$ ipython --no-banner

In [1]: import numpy as np

In [2]: np.set_printoptions(precision=3, suppress=True, linewidth=200)

In [3]: K = np.loadtxt("dump.csv", delimiter=",")

In [4]: K
Out[4]: 
array([[-3.,  2.,  1.,  2.,  1., -2.,  2.],
       [-2.,  3.,  2.,  1.,  1., -4.,  2.],
       [ 0.,  3., -3.,  0., -1.,  6.,  2.]])

In [5]: T = np.stack([K, -3 * K, K[::-1]])

In [6]: (T @ K.T).shape
Out[6]: (3, 3, 3)

In [7]: T.shape
Out[7]: (3, 3, 7)

In [8]: T.sum(axis=0)
Out[8]: 
array([[  6.,  -1.,  -5.,  -4.,  -3.,  10.,  -2.],
       [  2.,  -3.,  -2.,  -1.,  -1.,   4.,  -2.],
       [ -3.,  -4.,   7.,   2.,   3., -14.,  -2.]])

In [9]: M2 = K / np.sqrt((K ** 2).mean(axis=1, keepdims=True))

In [10]: M2[2]
Out[10]: array([ 0.   ,  1.033, -1.033,  0.   , -0.344,  2.067,  0.689])

In [11]: np.linalg.norm(M2, axis=1)
Out[11]: array([2.646, 2.646, 2.646])

In [12]: K - K.mean(axis=1, keepdims=True)
Out[12]: 
array([[-3.429,  1.571,  0.571,  1.571,  0.571, -2.429,  1.571],
       [-2.429,  2.571,  1.571,  0.571,  0.571, -4.429,  1.571],
       [-1.   ,  2.   , -4.   , -1.   , -2.   ,  5.   ,  1.   ]])

In [13]: X = np.array([[1, 2, 0, 3, 0, 2, 2],
    ...:     [0, 1, 3, 0, 0, 1, 1],
    ...:     [1, 2, 1, 0, 1, 1, 3],
    ...:     [0, 1, 2, 0, 0, 3, 2],
    ...:     [1, 1, 1, 3, 3, 3, 1],
    ...:     [3, 1, 0, 0, 1, 2, 1],
    ...:     [3, 0, 3, 1, 1, 1, 2],
    ...:     [2, 3, 2, 0, 3, 2, 0],
    ...:     [1, 6, 12, 3, 0, 6, 6]])

In [14]: proj = X @ np.linalg.solve(X.T @ X, X.T)

In [15]: np.round(proj @ X[:, 4], 3) + 0
Out[15]: array([0., 0., 1., 0., 3., 1., 1., 3., 0.])

In [16]: np.diag(proj)
Out[16]: array([0.847, 0.097, 0.985, 0.782, 0.928, 0.717, 0.861, 0.868, 0.916])

In [17]: J = np.loadtxt("run10.csv", delimiter=",")

In [18]: J
Out[18]: 
array([[2., 1., 0., 2., 1., 0.],
       [0., 1., 2., 1., 1., 0.],
       [0., 0., 2., 0., 2., 2.],
       [0., 0., 0., 2., 2., 1.],
       [0., 0., 0., 0., 1., 1.],
       [0., 0., 0., 0., 0., 1.]])

In [19]: M2 = J[0, 0] * J[1:] - np.outer(J[1:, 0], J[0])

In [20]: M2
Out[20]: 
array([[0., 2., 4., 2., 2., 0.],
       [0., 0., 4., 0., 4., 4.],
       [0., 0., 0., 4., 4., 2.],
       [0., 0., 0., 0., 2., 2.],
       [0., 0., 0., 0., 0., 2.]])

In [21]: np.linalg.matrix_rank(M2), np.linalg.matrix_rank(J)
Out[21]: (np.int64(5), np.int64(6))

In [22]: np.flatnonzero(~M2.round(6).any(axis=1))
Out[22]: array([], dtype=int64)

In [23]: J[:, 0] / J[0, 0]
Out[23]: array([1., 0., 0., 0., 0., 0.])

In [24]: x0 = np.array([5, 4, 4, 1, 5, 2, 5])

In [25]: h = np.maximum(X @ x0, 0)

In [26]: X * (h > 1e-9)[:, None]
Out[26]: 
array([[ 1,  2,  0,  3,  0,  2,  2],
       [ 0,  1,  3,  0,  0,  1,  1],
       [ 1,  2,  1,  0,  1,  1,  3],
       [ 0,  1,  2,  0,  0,  3,  2],
       [ 1,  1,  1,  3,  3,  3,  1],
       [ 3,  1,  0,  0,  1,  2,  1],
       [ 3,  0,  3,  1,  1,  1,  2],
       [ 2,  3,  2,  0,  3,  2,  0],
       [ 1,  6, 12,  3,  0,  6,  6]])

In [27]: np.tanh(X @ x0)
Out[27]: array([1., 1., 1., 1., 1., 1., 1., 1., 1.])

In [28]: np.maximum(X @ x0, 0) - np.maximum(-X @ x0, 0)
Out[28]: array([ 30,  23,  39,  28,  42,  33,  45,  49, 122])

In [29]: np.maximum(X @ (3 * x0), 0)
Out[29]: array([ 90,  69, 117,  84, 126,  99, 135, 147, 366])

In [30]: np.flatnonzero(h > 1e-9)
Out[30]: array([0, 1, 2, 3, 4, 5, 6, 7, 8])

In [31]: h
Out[31]: array([ 30,  23,  39,  28,  42,  33,  45,  49, 122])

In [32]: r0, r1 = J[0], J[1]

In [33]: r0 @ r1
Out[33]: np.float64(4.0)

In [34]: pr = (r0 @ r1) / (r0 @ r0) * r0

In [35]: np.outer(r0, r1)
Out[35]: 
array([[0., 2., 4., 2., 2., 0.],
       [0., 1., 2., 1., 1., 0.],
       [0., 0., 0., 0., 0., 0.],
       [0., 2., 4., 2., 2., 0.],
       [0., 1., 2., 1., 1., 0.],
       [0., 0., 0., 0., 0., 0.]])

In [36]: round(float(np.linalg.norm(r0 + r1) ** 2 + np.linalg.norm(r0 - r1) ** 2), 3)
Out[36]: 34.0

In [37]: np.round((r1 - pr) @ r0, 3)
Out[37]: np.float64(-0.0)

In [38]: pr
Out[38]: array([0.8, 0.4, 0. , 0.8, 0.4, 0. ])

In [39]: np.linalg.matrix_rank(np.outer(r0, r1))
Out[39]: np.int64(1)

In [40]: r1 - pr
Out[40]: array([-0.8,  0.6,  2. ,  0.2,  0.6,  0. ])

In [41]: r0 = np.array([-1, 2, -3])

In [42]: m1 = r0[np.abs(np.subtract.outer(np.arange(3), np.arange(3)))]

In [43]: m1
Out[43]: 
array([[-1,  2, -3],
       [ 2, -1,  2],
       [-3,  2, -1]])

In [44]: evals, V = np.linalg.eig(m1)

In [45]: np.sort(np.linalg.eigvals(m1.T))
Out[45]: array([-5.702,  0.702,  2.   ])

In [46]: np.round(m1 @ V[:, 0] - evals[0] * V[:, 0], 3) + 0
Out[46]: array([0., 0., 0.])

In [47]: gram = m1.T @ m1

In [48]: (m1 @ m1.T).shape
Out[48]: (3, 3)

In [49]: np.diag(gram)
Out[49]: array([14,  9, 14])

In [50]: np.linalg.svd(m1, compute_uv=False) ** 2
Out[50]: array([32.508,  4.   ,  0.492])

In [51]: gram
Out[51]: 
array([[ 14, -10,  10],
       [-10,   9, -10],
       [ 10, -10,  14]])

In [52]: np.linalg.eigvalsh(gram)[::-1]
Out[52]: array([32.508,  4.   ,  0.492])

In [53]: np.all(np.linalg.eigvalsh(m1) > 0)
Out[53]: np.False_

In [54]: round(np.linalg.eigvalsh(m1).min(), 3)
Out[54]: np.float64(-5.702)

In [55]: M2 = m1[0, 0] * m1[1:] - np.outer(m1[1:, 0], m1[0])

In [56]: M2
Out[56]: 
array([[ 0, -3,  4],
       [ 0,  4, -8]])

In [57]: np.flatnonzero(~M2.round(6).any(axis=1))
Out[57]: array([], dtype=int64)

In [58]: m1[:, 0] / m1[0, 0]
Out[58]: array([ 1., -2.,  3.])

In [59]: np.linalg.matrix_rank(M2), np.linalg.matrix_rank(m1)
Out[59]: (np.int64(2), np.int64(3))

In [60]: M = np.load("a.npy")

In [61]: M
Out[61]: 
array([[0, 0, 0, 0, 0, 0, 0],
       [0, 3, 3, 2, 3, 3, 2],
       [3, 6, 5, 1, 3, 3, 4],
       [0, 3, 2, 3, 3, 4, 3],
       [1, 3, 2, 1, 2, 3, 2],
       [0, 0, 1, 1, 1, 1, 2],
       [2, 1, 1, 1, 2, 1, 0],
       [0, 3, 1, 2, 2, 3, 1],
       [0, 1, 1, 1, 1, 2, 1],
       [1, 4, 1, 1, 2, 2, 1],
       [2, 2, 2, 0, 0, 1, 2],
       [3, 4, 3, 0, 1, 2, 3],
       [2, 3, 3, 2, 4, 2, 1],
       [2, 3, 3, 2, 4, 2, 1],
       [0, 3, 3, 2, 3, 3, 2],
       [0, 0, 1, 1, 1, 1, 2],
       [3, 6, 3, 3, 5, 5, 2],
       [0, 2, 0, 1, 1, 1, 0],
       [1, 4, 3, 1, 3, 2, 2],
       [0, 2, 0, 1, 1, 1, 0],
       [0, 2, 1, 2, 2, 2, 2],
       [0, 0, 1, 1, 1, 1, 2],
       [2, 2, 2, 0, 0, 1, 2]])

In [62]: U, sigma, VT = np.linalg.svd(M, full_matrices=False)

In [63]: np.round(VT @ VT.T, 3) + 0
Out[63]: 
array([[1., 0., 0., 0., 0., 0., 0.],
       [0., 1., 0., 0., 0., 0., 0.],
       [0., 0., 1., 0., 0., 0., 0.],
       [0., 0., 0., 1., 0., 0., 0.],
       [0., 0., 0., 0., 1., 0., 0.],
       [0., 0., 0., 0., 0., 1., 0.],
       [0., 0., 0., 0., 0., 0., 1.]])

In [64]: np.abs(VT[0])
Out[64]: array([0.213, 0.54 , 0.392, 0.249, 0.418, 0.415, 0.316])

In [65]: sigma / sigma[0]
Out[65]: array([1.   , 0.249, 0.189, 0.143, 0.095, 0.057, 0.032])

In [66]: np.round(U.T @ U, 3) + 0
Out[66]: 
array([[1., 0., 0., 0., 0., 0., 0.],
       [0., 1., 0., 0., 0., 0., 0.],
       [0., 0., 1., 0., 0., 0., 0.],
       [0., 0., 0., 1., 0., 0., 0.],
       [0., 0., 0., 0., 1., 0., 0.],
       [0., 0., 0., 0., 0., 1., 0.],
       [0., 0., 0., 0., 0., 0., 1.]])

In [67]: cen = M - M.mean(axis=0)

In [68]: V = np.linalg.svd(cen)[2][:1]

In [69]: M2 = cen - cen @ V.T @ V

In [70]: np.diag(V.T @ V)
Out[70]: array([0.069, 0.357, 0.169, 0.033, 0.183, 0.141, 0.049])

In [71]: np.cov(cen @ V.T, rowvar=False)
Out[71]: array(7.043)

In [72]: round(np.linalg.norm(M2) / np.linalg.norm(cen), 3)
Out[72]: np.float64(0.593)

In [73]: np.linalg.norm(M2, axis=1).round(6).argmax()
Out[73]: np.int64(11)

In [74]: cen = (M - M.mean(axis=0)) / M.std(axis=0)

In [75]: cen.std(axis=0)
Out[75]: array([1., 1., 1., 1., 1., 1., 1.])

In [76]: np.argwhere(np.abs(cen) > 2)
Out[76]: 
array([[ 2,  1],
       [ 2,  2],
       [ 2,  6],
       [ 3,  3],
       [16,  1],
       [16,  3],
       [16,  4],
       [16,  5]])

In [77]: coef = np.linalg.lstsq(np.delete(cen, 2, axis=1), cen[:, 2])[0]

In [78]: np.abs(coef).argmax()
Out[78]: np.int64(3)

In [79]: coef
Out[79]: array([ 0.073,  0.002, -0.634,  0.985,  0.029,  0.536])

In [80]: mat = np.load("layer7.npy")

In [81]: mat
Out[81]: 
array([[ 1.   ,  0.   ,  0.   ,  0.   ,  0.   ,  0.   ,  0.   ,  0.   ,  0.   ,  0.   ],
       [ 0.   ,  1.   ,  0.   ,  0.   ,  0.   ,  0.   ,  0.   ,  0.   ,  0.   ,  0.   ],
       [ 0.   ,  0.   ,  1.   ,  0.   ,  0.   ,  0.   ,  0.   ,  0.   ,  0.   ,  0.   ],
       [ 0.   ,  0.   ,  0.   , -0.682,  0.   ,  0.731,  0.   ,  0.   ,  0.   ,  0.   ],
       [ 0.   ,  0.   ,  0.   ,  0.   ,  1.   ,  0.   ,  0.   ,  0.   ,  0.   ,  0.   ],
       [ 0.   ,  0.   ,  0.   , -0.731,  0.   , -0.682,  0.   ,  0.   ,  0.   ,  0.   ],
       [ 0.   ,  0.   ,  0.   ,  0.   ,  0.   ,  0.   ,  1.   ,  0.   ,  0.   ,  0.   ],
       [ 0.   ,  0.   ,  0.   ,  0.   ,  0.   ,  0.   ,  0.   ,  1.   ,  0.   ,  0.   ],
       [ 0.   ,  0.   ,  0.   ,  0.   ,  0.   ,  0.   ,  0.   ,  0.   ,  1.   ,  0.   ],
       [ 0.   ,  0.   ,  0.   ,  0.   ,  0.   ,  0.   ,  0.   ,  0.   ,  0.   ,  1.   ]])

In [82]: O, V = np.linalg.qr(mat[:, :7])[0], np.linalg.qr(mat[:, 7:])[0]

In [83]: sigma = np.linalg.svd(O.T @ V, compute_uv=False)

In [84]: (sigma > 0.9).sum()
Out[84]: np.int64(0)

In [85]: sigma
Out[85]: array([0., 0., 0.])

In [86]: np.degrees(np.arccos(sigma.clip(0, 1)))
Out[86]: array([90., 90., 90.])

In [87]: mat[:, 4] @ mat[:, 1]
Out[87]: np.float64(0.0)

In [88]: np.linalg.pinv(mat)
Out[88]: 
array([[ 1.   ,  0.   ,  0.   ,  0.   ,  0.   ,  0.   ,  0.   ,  0.   ,  0.   ,  0.   ],
       [ 0.   ,  1.   ,  0.   ,  0.   ,  0.   ,  0.   ,  0.   ,  0.   ,  0.   ,  0.   ],
       [ 0.   ,  0.   ,  1.   ,  0.   ,  0.   ,  0.   ,  0.   ,  0.   ,  0.   ,  0.   ],
       [ 0.   ,  0.   ,  0.   , -0.682,  0.   , -0.731,  0.   ,  0.   ,  0.   ,  0.   ],
       [ 0.   ,  0.   ,  0.   ,  0.   ,  1.   ,  0.   ,  0.   ,  0.   ,  0.   ,  0.   ],
       [ 0.   ,  0.   ,  0.   ,  0.731,  0.   , -0.682,  0.   ,  0.   ,  0.   ,  0.   ],
       [ 0.   ,  0.   ,  0.   ,  0.   ,  0.   ,  0.   ,  1.   ,  0.   ,  0.   ,  0.   ],
       [ 0.   ,  0.   ,  0.   ,  0.   ,  0.   ,  0.   ,  0.   ,  1.   ,  0.   ,  0.   ],
       [ 0.   ,  0.   ,  0.   ,  0.   ,  0.   ,  0.   ,  0.   ,  0.   ,  1.   ,  0.   ],
       [ 0.   ,  0.   ,  0.   ,  0.   ,  0.   ,  0.   ,  0.   ,  0.   ,  0.   ,  1.   ]])

In [89]: np.round(mat @ mat.T, 3) + 0
Out[89]: 
array([[1., 0., 0., 0., 0., 0., 0., 0., 0., 0.],
       [0., 1., 0., 0., 0., 0., 0., 0., 0., 0.],
       [0., 0., 1., 0., 0., 0., 0., 0., 0., 0.],
       [0., 0., 0., 1., 0., 0., 0., 0., 0., 0.],
       [0., 0., 0., 0., 1., 0., 0., 0., 0., 0.],
       [0., 0., 0., 0., 0., 1., 0., 0., 0., 0.],
       [0., 0., 0., 0., 0., 0., 1., 0., 0., 0.],
       [0., 0., 0., 0., 0., 0., 0., 1., 0., 0.],
       [0., 0., 0., 0., 0., 0., 0., 0., 1., 0.],
       [0., 0., 0., 0., 0., 0., 0., 0., 0., 1.]])

In [90]: np.linalg.norm(mat, axis=0)
Out[90]: array([1., 1., 1., 1., 1., 1., 1., 1., 1., 1.])
